In [1]: import numpy as np

In [2]: import numpy.linalg as la

In [3]: np.set_printoptions(suppress=True, linewidth=160)

In [4]: rd = lambda a: np.round(a, 1) + 0

In [5]: mat = np.loadtxt("m.csv", delimiter=",")

In [6]: print(mat)
[[ 0.  2. -3.  3.  1.  2.  3.  3. -2.  1.  3.  4.  3. -2.]
 [-2.  1.  3.  0.  1.  2.  1. -1. -2.  1.  1.  4. -2.  0.]
 [-1.  3.  2.  0.  2. -3.  1.  2.  0.  1. -2.  8.  3. -2.]
 [-2. -2. -1. -2.  3.  3. -2. -3.  3.  1.  2. 12.  2.  0.]
 [ 1.  0.  2. -1.  3.  0. -1. -2.  2.  1.  3. 12.  0.  0.]
 [ 1.  1. -3.  3.  2.  2.  3. -2.  0. -2.  3.  8.  3. -1.]
 [ 1. -2. -1. -3.  1.  1. -3.  2.  0. -2.  2.  4.  2.  3.]
 [-1.  2.  1.  3. -1.  0. -2. -2.  2.  1.  3. -4.  2. -3.]
 [ 0. -1.  1.  0. -2. -2. -1.  2. -1. -3. -1. -8.  2.  2.]
 [ 3. -3. -2.  1.  2.  2.  2.  0. -2.  0.  2.  8.  0.  0.]
 [-2. -3. -1.  0.  1. -2. -3.  0.  1.  2.  0.  4.  3. -3.]
 [-2. -3. -2. -2.  2.  2. -1.  3. -3.  1. -1.  8. -1. -1.]
 [ 2. -1. -3. -1.  0. -2. -1. -3.  1.  0.  2.  0.  3. -2.]
 [ 1.  0. -3.  0.  3.  2. -2. -1.  3.  0.  3. 12. -3.  2.]]

In [7]: # rows and columns are dependent

In [8]: la.matrix_rank(mat, rtol=0.1)
Out[8]: np.int64(9)

In [9]: np.argsort(-la.norm(mat, axis=0).round(6), kind="stable")[:3]
Out[9]: array([11, 12, 10])

In [10]: [round(float(x), 1) for x in la.svd(mat, compute_uv=False)[:3]]
Out[10]: [30.8, 11.6, 10.8]

In [11]: rd(la.norm(mat, 2) / la.norm(mat))
Out[11]: np.float64(0.8)

In [12]: th = np.radians(120)

In [13]: R = np.eye(14)

In [14]: R[1, 1] = R[12, 12] = np.cos(th)

In [15]: R[1, 12], R[12, 1] = -np.sin(th), np.sin(th)

In [16]: other = mat @ R.T

In [17]: np.allclose(la.norm(mat, axis=1), la.norm(other, axis=1))
Out[17]: True

In [18]: rd(la.svd(mat, compute_uv=False)), rd(la.svd(other, compute_uv=False))
Out[18]: 
(array([30.8, 11.6, 10.8, 10.1,  9.5,  7. ,  5.8,  5. ,  4.2,  3.1,  2.2,  1.2,  0.5,  0. ]),
 array([30.8, 11.6, 10.8, 10.1,  9.5,  7. ,  5.8,  5. ,  4.2,  3.1,  2.2,  1.2,  0.5,  0. ]))

In [19]: rd(np.abs(other - mat).max(axis=0))
Out[19]: array([0. , 7.1, 0. , 0. , 0. , 0. , 0. , 0. , 0. , 0. , 0. , 0. , 7.1, 0. ])

In [20]: rng = np.random.default_rng(302744)

In [21]: other = mat + rng.integers(-2, 3, (14, 13)) @ rng.integers(-2, 3, (13, 14))

In [22]: other
Out[22]: 
array([[-13.,  -5.,  -5.,   0.,  -2.,   9.,   5.,   3.,  -3.,   4.,  -4.,   8.,  -3.,   0.],
       [ -6.,   3.,   6.,  -4.,  -1.,   3.,  -5.,   0.,  -8.,   4.,   1.,   6.,  -1.,   4.],
       [ -9.,   5.,  -1.,  -9.,  -7., -10.,  -3.,   8.,  -1.,  12.,  -8.,   0.,   4.,   5.],
       [-12.,   1.,   2.,  -6., -11., -10.,   1.,   0.,  -1.,   5.,   7.,   4.,  -2.,   0.],
       [-10.,  -8.,  -1.,  -2.,  -2.,  -6.,   2.,   3.,   2.,   6.,  -1.,   1.,  -6.,  -1.],
       [ -1.,   4.,   1.,   0., -13.,  -2.,   4.,  -8.,  -1.,  -6.,   8.,   2., -11.,   8.],
       [-11.,  -2.,  -2.,   0.,  -2.,   3.,  -9.,   7.,  -1., -11.,   9.,   4.,  -5., -12.],
       [ 15.,   3.,  13.,  20.,   8.,  11.,  -7.,   5.,  -4.,  -8.,   3.,   0.,  -7.,   6.],
       [ 10.,   7.,   2.,  -4.,  -9.,  -9.,   0.,   3.,  15.,   0.,   5.,  -7.,  16.,  -4.],
       [  7.,  -6.,  -1.,   1.,   2.,  -1.,   6.,   4.,   3.,   5.,  -6.,   0.,   2.,  10.],
       [ -6.,  -2.,   0.,  -1.,   6.,   3.,  -5.,  -5., -13.,  -1.,   3.,   6.,   4.,   4.],
       [ 13.,   6.,   9.,   5.,   7.,   4.,  -7.,  -9., -13., -13.,  13.,  15.,  -5.,   9.],
       [ 13.,  -8.,   1.,  10.,   1.,   1.,   3.,   1.,  14.,  -5.,   4.,  -6.,   0.,  -4.],
       [ -2.,   6.,  -4., -18.,   1.,  -4.,   1., -11.,   9.,   8.,  -7.,  17.,   4.,   0.]])

In [23]: print(rd(la.svd(other - mat, compute_uv=False)))
[58.6 40.1 35.9 33.  30.7 19.1 14.5  9.4  7.8  5.5  4.1  2.6  0.5  0. ]

In [24]: np.abs(other - mat).sum(axis=1)
Out[24]: array([ 60.,  39.,  82.,  78.,  69.,  77.,  71., 115.,  85.,  57.,  54., 126.,  76.,  87.])
